$ python -q
>>> import numpy as np
>>> np.set_printoptions(precision=3, suppress=True, linewidth=100, floatmode="fixed")
>>> feats = np.load("test10.npy")
>>> feats
array([[ 2.000, -2.000,  0.000,  0.000],
       [-2.000,  0.000, -2.000,  0.000],
       [ 0.000, -2.000, -2.000, -2.000],
       [ 0.000,  0.000, -2.000, -2.000]])
>>> ev, vecs = np.linalg.eigvalsh(feats)
Traceback (most recent call last):
  File "<python-input-4>", line 1, in <module>
    ev, vecs = np.linalg.eigvalsh(feats)
    ^^^^^^^^
ValueError: too many values to unpack (expected 2)
>>> ev, vecs = np.linalg.eigh(feats)
>>> np.round(vecs.T @ feats @ vecs, 3) + 0
array([[-4.568,  0.000,  0.000,  0.000],
       [ 0.000, -1.571,  0.000,  0.000],
       [ 0.000,  0.000,  0.637,  0.000],
       [ 0.000,  0.000,  0.000,  3.502]])
>>> np.round(vecs.T @ vecs, 3) + 0
array([[1.000, 0.000, 0.000, 0.000],
       [0.000, 1.000, 0.000, 0.000],
       [0.000, 0.000, 1.000, 0.000],
       [0.000, 0.000, 0.000, 1.000]])
>>> ev
array([-4.568, -1.571,  0.637,  3.502])
>>> np.round(vecs @ np.diag(ev) @ vecs.T, 3) + 0
array([[ 2.000, -2.000,  0.000,  0.000],
       [-2.000,  0.000, -2.000,  0.000],
       [ 0.000, -2.000, -2.000, -2.000],
       [ 0.000,  0.000, -2.000, -2.000]])
>>> np.linalg.eigvalsh(feats @ feats)
array([ 0.406,  2.467, 12.261, 20.867])
>>> ev, vecs = np.linalg.eigh(feats)
>>> vec = np.array([-1, 2, 2, -2])
>>> np.abs(feats).sum(axis=1).max(), np.round(np.abs(ev).max(), 3)
(np.float64(6.0), np.float64(4.568))
>>> np.linalg.eigvalsh(feats[1:, 1:])
array([-4.494, -1.110,  1.604])
>>> np.round(np.linalg.det(feats[::-1]), 3)
np.float64(16.0)
>>> np.einsum("ij,ji->", feats, feats)
np.float64(36.0)
>>> np.linalg.eigvals(feats)
array([ 3.502, -4.568, -1.571,  0.637])
>>> arr = np.load("case11.npy")
>>> arr
array([[ 0.000, -0.802, -0.598],
       [-0.316, -0.567,  0.761],
       [-0.949,  0.189, -0.254]])
>>> vec = np.array([2, 0, 3])
>>> np.round(np.linalg.inv(arr), 3) + 0
array([[ 0.000, -0.316, -0.949],
       [-0.802, -0.567,  0.189],
       [-0.598,  0.761, -0.254]])
>>> 3 - np.linalg.matrix_rank(arr - np.eye(3), tol=1e-8)
np.int64(1)
>>> rng = np.random.default_rng(80)
>>> W0 = rng.normal(size=(25, 3)) + 10 * np.array([1, 0, 2])
>>> W0
array([[10.964, -0.411, 19.420],
       [ 8.801, -1.177, 22.553],
       [10.133,  0.112, 20.867],
       [10.291, -0.927, 19.014],
       [10.425, -0.673, 20.928],
       [ 9.490, -0.918, 19.744],
       [ 9.175, -0.052, 17.915],
       [ 9.487,  1.339, 19.571],
       [11.709,  2.046, 19.542],
       [10.898, -0.462, 19.874],
       [ 9.149,  0.367, 20.849],
       [10.611,  0.299, 19.193],
       [ 9.763,  0.299, 20.254],
       [ 9.158,  0.760, 21.399],
       [ 9.985,  1.000, 20.123],
       [ 8.817, -0.223, 21.448],
       [ 9.812, -0.270, 19.187],
       [ 9.059,  3.008, 20.951],
       [10.035,  1.496, 19.387],
       [ 9.793,  0.414, 18.809],
       [11.752,  1.588, 20.613],
       [ 9.844,  0.763, 18.739],
       [ 8.866, -0.996, 19.849],
       [10.450, -0.236, 20.464],
       [10.201, -0.848, 19.086]])
>>> Xs = W0 - W0.mean(axis=0)
>>> vecs = np.linalg.svd(Xs)[2][:1]
>>> A2 = Xs - Xs @ vecs.T @ vecs
>>> A2.std(axis=0)
array([0.645, 0.831, 0.690])
>>> m1 = np.load("run1.npy")
>>> m1
array([[0.098, 0.228, 0.163, 0.098],
       [0.228, 0.533, 0.380, 0.228],
       [0.163, 0.380, 0.272, 0.163],
       [0.098, 0.228, 0.163, 0.098]])
>>> # symmetric
>>> m1.ravel(order="F")
array([0.098, 0.228, 0.163, 0.098, 0.228, 0.533, 0.380, 0.228, 0.163, 0.380, 0.272, 0.163, 0.098,
       0.228, 0.163, 0.098])
>>> blk = m1.reshape(4, 2, -1)
>>> np.einsum("ihd,jhd->hij", blk, blk).shape
(2, 4, 4)
>>> blk.sum(axis=1)
array([[0.261, 0.326],
       [0.609, 0.761],
       [0.435, 0.543],
       [0.261, 0.326]])
>>> blk.transpose(1, 0, 2)
array([[[0.098, 0.228],
        [0.228, 0.533],
        [0.163, 0.380],
        [0.098, 0.228]],

       [[0.163, 0.098],
        [0.380, 0.228],
        [0.272, 0.163],
        [0.163, 0.098]]])
>>> blk.shape
(4, 2, 2)
>>> A2 = np.array([[-3, 1], [1, -3], [2, -1], [-2, -2]])
>>> np.einsum("ij->j", m1)
array([0.587, 1.370, 0.978, 0.587])
>>> np.einsum("ik,kj->ij", m1, A2)
array([[ 0.065, -0.946],
       [ 0.152, -2.207],
       [ 0.109, -1.576],
       [ 0.065, -0.946]])
>>> np.einsum("ik,kj->ji", m1, A2)
array([[ 0.065,  0.152,  0.109,  0.065],
       [-0.946, -2.207, -1.576, -0.946]])
>>> m1 @ A2
array([[ 0.065, -0.946],
       [ 0.152, -2.207],
       [ 0.109, -1.576],
       [ 0.065, -0.946]])
>>> A2.T @ m1.T
array([[ 0.065,  0.152,  0.109,  0.065],
       [-0.946, -2.207, -1.576, -0.946]])
